% python3 -q
>>> import numpy as np
>>> np.set_printoptions(precision=2, suppress=True, linewidth=140, sign=" ")
>>> def rd(a):
...     return np.round(a, 2) + 0
... 
>>> W0 = np.load("run8.npy")
>>> W0
array([[ 5,  0,  3,  4],
       [ 0,  3,  5,  1],
       [ 0,  0,  4,  5],
       [ 0,  0,  0,  5]])
>>> # triangular: eigenvalues sit on the diagonal
>>> evals, evecs = np.linalg.eig(W0)
>>> rd(np.sort(np.linalg.eigvals(W0.T)))
array([ 3.,  4.,  5.,  5.])
>>> rd(np.sort(np.linalg.eigvals(np.linalg.inv(W0))))
array([ 0.2 ,  0.2 ,  0.25,  0.33])
>>> W0 @ evecs[:, 0] - evals[0] * evecs[:, 0]
array([ 0.,  0.,  0.,  0.])
>>> rd(np.sort(np.linalg.eigvals(W0 @ W0)))
array([  9.,  16.,  25.,  25.])
>>> rd(np.abs(np.linalg.eigvals(W0)).max())
np.float64(5.0)
>>> np.allclose(W0 @ W0.T, W0.T @ W0)
False
>>> rd(np.sort(np.abs(np.linalg.eigvals(W0))))
array([ 3.,  4.,  5.,  5.])
>>> (W0 - W0.T) / 2
array([[ 0. ,  0. ,  1.5,  2. ],
       [ 0. ,  0. ,  2.5,  0.5],
       [-1.5, -2.5,  0. ,  2.5],
       [-2. , -0.5, -2.5,  0. ]])
>>> np.trace(W0)
np.int64(17)
>>> E = np.load("block7.npy")
>>> rd(E)
array([[ 0.49, -0.86, -0.17],
       [-0.86, -0.43, -0.29],
       [-0.17, -0.29,  0.94]])
>>> Q = E.astype(float).copy()
>>> for j in range(3):
...     Q[:, j] -= Q[:, :j] @ (Q[:, :j].T @ Q[:, j])
...     Q[:, j] /= np.linalg.norm(Q[:, j])
... 
>>> rd(Q)
array([[ 0.49, -0.86, -0.17],
       [-0.86, -0.43, -0.29],
       [-0.17, -0.29,  0.94]])
>>> A2 = np.linalg.inv(Q)
>>> rd(np.linalg.inv(A2))
array([[ 0.49, -0.86, -0.17],
       [-0.86, -0.43, -0.29],
       [-0.17, -0.29,  0.94]])
>>> (np.abs(A2) > 1e-9).astype(int)
array([[ 1,  1,  1],
       [ 1,  1,  1],
       [ 1,  1,  1]])
>>> rd(np.linalg.cond(Q))
np.float64(1.0)
>>> np.allclose(A2, Q.T)
True
>>> rd(A2)
array([[ 0.49, -0.86, -0.17],
       [-0.86, -0.43, -0.29],
       [-0.17, -0.29,  0.94]])
>>> rd(np.linalg.det(Q) * np.linalg.det(A2))
np.float64(1.0)
>>> rd(Q @ A2)
array([[ 1.,  0.,  0.],
       [ 0.,  1.,  0.],
       [ 0.,  0.,  1.]])
>>> Q = A2.astype(float).copy()
>>> for j in range(3):
...     Q[:, j] -= Q[:, :j] @ (Q[:, :j].T @ Q[:, j])
...     Q[:, j] /= np.linalg.norm(Q[:, j])
... 
>>> rd(Q.T @ A2)
array([[ 1.,  0.,  0.],
       [ 0.,  1.,  0.],
       [ 0.,  0.,  1.]])
>>> np.all(np.linalg.eigvalsh(E) > 0)
np.False_
>>> [round(float(np.linalg.det(E[:i, :i])), 2) + 0 for i in range(1, 4)]
[0.49, -0.94, -1.0]
>>> A2 = np.linalg.inv(E)
>>> rd(np.linalg.det(E) * np.linalg.det(A2))
np.float64(1.0)
>>> rd(E @ A2)
array([[ 1.,  0.,  0.],
       [ 0.,  1.,  0.],
       [ 0.,  0.,  1.]])
>>> rd(np.linalg.det(E) * A2)
array([[-0.49,  0.86,  0.17],
       [ 0.86,  0.43,  0.29],
       [ 0.17,  0.29, -0.94]])
>>> (np.abs(A2) > 1e-9).astype(int)
array([[ 1,  1,  1],
       [ 1,  1,  1],
       [ 1,  1,  1]])
>>> rd(np.linalg.slogdet(E)[0])
np.float64(-1.0)
>>> m1 = np.array([[0.0, 0.0, 1.0, 1.0],
...     [0.0, 0.0, 3.0, 0.0],
...     [1.0, 3.0, 0.0, 0.0],
...     [1.0, 0.0, 0.0, 0.0]])
>>> # equal to its transpose
>>> r0 = np.array([-9, 0, -3, -1])
>>> A2 = m1 + np.outer(r0, np.eye(4)[0])
>>> A2
array([[-9.,  0.,  1.,  1.],
       [ 0.,  0.,  3.,  0.],
       [-2.,  3.,  0.,  0.],
       [ 0.,  0.,  0.,  0.]])
>>> np.linalg.matrix_rank(A2 - m1)
np.int64(1)
>>> rd(np.linalg.det(A2) / np.linalg.det(m1)), rd(1 + np.linalg.solve(m1, r0)[0])
(np.float64(0.0), np.float64(0.0))
>>> mat = np.load("a.npy")
>>> mat
array([[ 0.2,  0.2,  1.3],
       [ 0.5, -0.5, -0.8],
       [ 2.5, -7.5,  5.5],
       [ 2.5, -2.3,  1.3],
       [-1.1,  0.9, -0.3],
       [ 1.7, -2.7,  2.4],
       [ 1. , -1.3,  1.9],
       [ 0. ,  0.5,  0.9],
       [ 0.7, -0.3,  0.4],
       [ 0.4,  0.3,  0.2],
       [-2.7,  0.3, -1. ],
       [ 1.2, -0.2,  1. ],
       [ 0.1,  1.3, -0.8],
       [ 0.3,  0.8,  2.2],
       [-1.2,  0.3,  0.3],
       [-0.9,  0.4,  0.9],
       [ 1.6,  0.3,  2.2],
       [ 1.3,  0.1,  0.8]])
>>> Xc = mat - mat.mean(axis=0)
>>> evecs = np.linalg.svd(Xc)[2][:1]
>>> A2 = Xc - Xc @ evecs.T @ evecs
>>> rd(np.linalg.norm(A2) / np.linalg.norm(Xc))
np.float64(0.43)
>>> rd(np.diag(evecs.T @ evecs))
array([ 0.16,  0.56,  0.29])
>>> arr = np.array([[0.0, 0.4, -0.6],
...     [-0.2, 0.3, -0.3],
...     [-0.1, 1.4, -1.0],
...     [-0.1, 0.8, 0.5]])
>>> rng = np.random.default_rng(680)
>>> arr[1] = arr[2] + 0.02 * rng.normal(size=3)
>>> rd(arr)
array([[ 0.  ,  0.4 , -0.6 ],
       [-0.1 ,  1.4 , -0.99],
       [-0.1 ,  1.4 , -1.  ],
       [-0.1 ,  0.8 ,  0.5 ]])
>>> A2 = arr / np.sqrt((arr ** 2).mean(axis=1, keepdims=True))
>>> rd(arr - arr.mean(axis=1, keepdims=True))
array([[ 0.07,  0.47, -0.53],
       [-0.2 ,  1.29, -1.09],
       [-0.2 ,  1.3 , -1.1 ],
       [-0.5 ,  0.4 ,  0.1 ]])
>>> rd(A2[2])
array([-0.1 ,  1.41, -1.01])
>>> J = np.load("x.npy")
>>> J
array([[ -1.,  -3.,  -3.,   3.],
       [ -1.,  -5.,  -7.,   5.],
       [  0.,   0.,  -2.,   0.],
       [ -1.,  -7., -11.,   7.]])
>>> # rows and columns are dependent
>>> rd(np.linalg.norm(J, 2) / np.linalg.norm(J))
np.float64(0.99)
>>> np.linalg.matrix_rank(J, rtol=0.1)
np.int64(1)
>>> cov = J.T @ J
>>> np.linalg.matrix_rank(cov)
np.int64(3)
>>> cov
array([[   3.,   15.,   21.,  -15.],
       [  15.,   83.,  121.,  -83.],
       [  21.,  121.,  183., -121.],
       [ -15.,  -83., -121.,   83.]])
>>> rd(np.linalg.svd(J, compute_uv=False) ** 2)
array([ 348.41,    3.43,    0.16,    0.  ])
>>> np.trace(cov), (J ** 2).sum()
(np.float64(352.0), np.float64(352.0))
